% python3 -q
>>> import numpy as np
>>> np.set_printoptions(precision=4, suppress=True, linewidth=120)
>>> m1 = np.array([[0, 0, 1, 1], [0, 0, 0, 1], [1, 0, 0, 1], [1, 1, 1, 0]])
>>> vals, V = np.linalg.eigh(m1)
>>> x = np.array([-8, -7, -6, -9])
>>> V * np.maximum(vals, 0) @ V.T
array([[0.6351, 0.2263, 0.6351, 0.6648],
       [0.2263, 0.3791, 0.2263, 0.4384],
       [0.6351, 0.2263, 0.6351, 0.6648],
       [0.6648, 0.4384, 0.6648, 0.8318]])
>>> V * np.abs(vals) @ V.T
array([[ 1.2702,  0.4527,  0.2702,  0.3295],
       [ 0.4527,  0.7583,  0.4527, -0.1232],
       [ 0.2702,  0.4527,  1.2702,  0.3295],
       [ 0.3295, -0.1232,  0.3295,  1.6636]])
>>> print(np.abs(m1).sum(axis=1).max(), round(float(np.abs(vals).max()), 4))
3 2.1701
>>> (np.sign(V[:, -1].round(6)) == np.sign(V[0, -1].round(6))).astype(int)
array([1, 1, 1, 1])
>>> vals, V = np.linalg.eigh(m1)
>>> np.abs(V[:, -1]).round(6).argmax()
np.int64(3)
>>> np.abs(V[:, -1])
array([0.5227, 0.2818, 0.5227, 0.6116])
>>> np.linalg.eigvalsh(m1 + -1 * np.eye(4))
array([-2.4812, -2.    , -0.6889,  1.1701])
>>> np.round(V.T @ m1 @ V, 4) + 0
array([[-1.4812,  0.    ,  0.    ,  0.    ],
       [ 0.    , -1.    ,  0.    ,  0.    ],
       [ 0.    ,  0.    ,  0.3111,  0.    ],
       [ 0.    ,  0.    ,  0.    ,  2.1701]])
>>> x = np.array([1, 6, 3, 1])
>>> rhs = m1 @ x
>>> rhs
array([ 4,  1,  2, 10])
>>> np.linalg.solve(m1, -2 * rhs)
array([ -2., -12.,  -6.,  -2.])
>>> np.linalg.solve(m1.T, m1[3])
array([0., 0., 0., 1.])
>>> hat = np.triu(np.array([[5, 4, 2, 5], [1, 2, 0, 0], [4, 5, 5, 2], [3, 4, 1, 0]]), 1) + np.eye(4)
>>> M2 = hat @ m1 @ np.linalg.inv(hat)
>>> np.poly(M2)
array([ 1.,  0., -4., -2.,  1.])
>>> Uu, s, Vh = np.linalg.svd(m1, full_matrices=False)
>>> print(np.abs(Vh[0]))
[0.5227 0.2818 0.5227 0.6116]
>>> (s > 1e-8).sum()
np.int64(4)
>>> np.round(Vh @ Vh.T, 4) + 0
array([[1., 0., 0., 0.],
       [0., 1., 0., 0.],
       [0., 0., 1., 0.],
       [0., 0., 0., 1.]])
>>> np.abs(Uu[:, 0]).round(6).argmax()
np.int64(3)
>>> A = np.array([[-3, 0, -1, 2, 2, -2, 1],
...     [1, -3, 0, -1, 2, 2, -2],
...     [-2, 1, -3, 0, -1, 2, 2],
...     [2, -2, 1, -3, 0, -1, 2],
...     [2, 2, -2, 1, -3, 0, -1],
...     [-1, 2, 2, -2, 1, -3, 0],
...     [0, -1, 2, 2, -2, 1, -3]])
>>> A
array([[-3,  0, -1,  2,  2, -2,  1],
       [ 1, -3,  0, -1,  2,  2, -2],
       [-2,  1, -3,  0, -1,  2,  2],
       [ 2, -2,  1, -3,  0, -1,  2],
       [ 2,  2, -2,  1, -3,  0, -1],
       [-1,  2,  2, -2,  1, -3,  0],
       [ 0, -1,  2,  2, -2,  1, -3]])
>>> cov = A.T @ A
>>> np.linalg.svd(A, compute_uv=False) ** 2
array([45.8538, 45.8538, 28.2634, 28.2634,  5.8828,  5.8828,  1.    ])
>>> (A @ A.T).shape
(7, 7)
>>> print(np.diag(cov))
[23 23 23 23 23 23 23]
>>> Q, Rm = np.linalg.qr(A)
>>> Q.shape, Rm.shape
((7, 7), (7, 7))
>>> np.abs(np.diag(Rm))
array([4.7958, 4.5683, 4.5249, 4.2739, 2.876 , 2.8518, 2.1939])
>>> print(np.round(Q.T @ Q, 4) + 0)
[[1. 0. 0. 0. 0. 0. 0.]
 [0. 1. 0. 0. 0. 0. 0.]
 [0. 0. 1. 0. 0. 0. 0.]
 [0. 0. 0. 1. 0. 0. 0.]
 [0. 0. 0. 0. 1. 0. 0.]
 [0. 0. 0. 0. 0. 1. 0.]
 [0. 0. 0. 0. 0. 0. 1.]]
>>> print(np.round(Q @ Rm, 4) + 0)
[[-3.  0. -1.  2.  2. -2.  1.]
 [ 1. -3.  0. -1.  2.  2. -2.]
 [-2.  1. -3.  0. -1.  2.  2.]
 [ 2. -2.  1. -3.  0. -1.  2.]
 [ 2.  2. -2.  1. -3.  0. -1.]
 [-1.  2.  2. -2.  1. -3.  0.]
 [ 0. -1.  2.  2. -2.  1. -3.]]
>>> r0 = np.array([0, 3])
>>> np.correlate(A[3], A[6], "full")
array([-6,  8, -9, 18, -5,  5, -9, -3, -3,  2,  5, -2,  0])
>>> np.cross(A[3, :3], A[6, :3])
array([-3, -4, -2])
>>> np.convolve(A[3], r0)
array([ 0,  6, -6,  3, -9,  0, -3,  6])
>>> np.fft.fft(A[0])
array([-1.    +0.j    , -5.3128-0.1931j,  1.9743+1.4088j, -6.6615+1.2157j, -6.6615-1.2157j,  1.9743-1.4088j,
       -5.3128+0.1931j])
>>> np.sort(np.abs(np.fft.fft(A[0]))), np.sort(np.linalg.svd(A, compute_uv=False))
(array([1.    , 2.4254, 2.4254, 5.3163, 5.3163, 6.7715, 6.7715]), array([1.    , 2.4254, 2.4254, 5.3163, 5.3163, 6.7715, 6.7715]))
>>> (A @ A)[0]
array([ 21,  -6,   2,  -4, -15,   9,  -6])
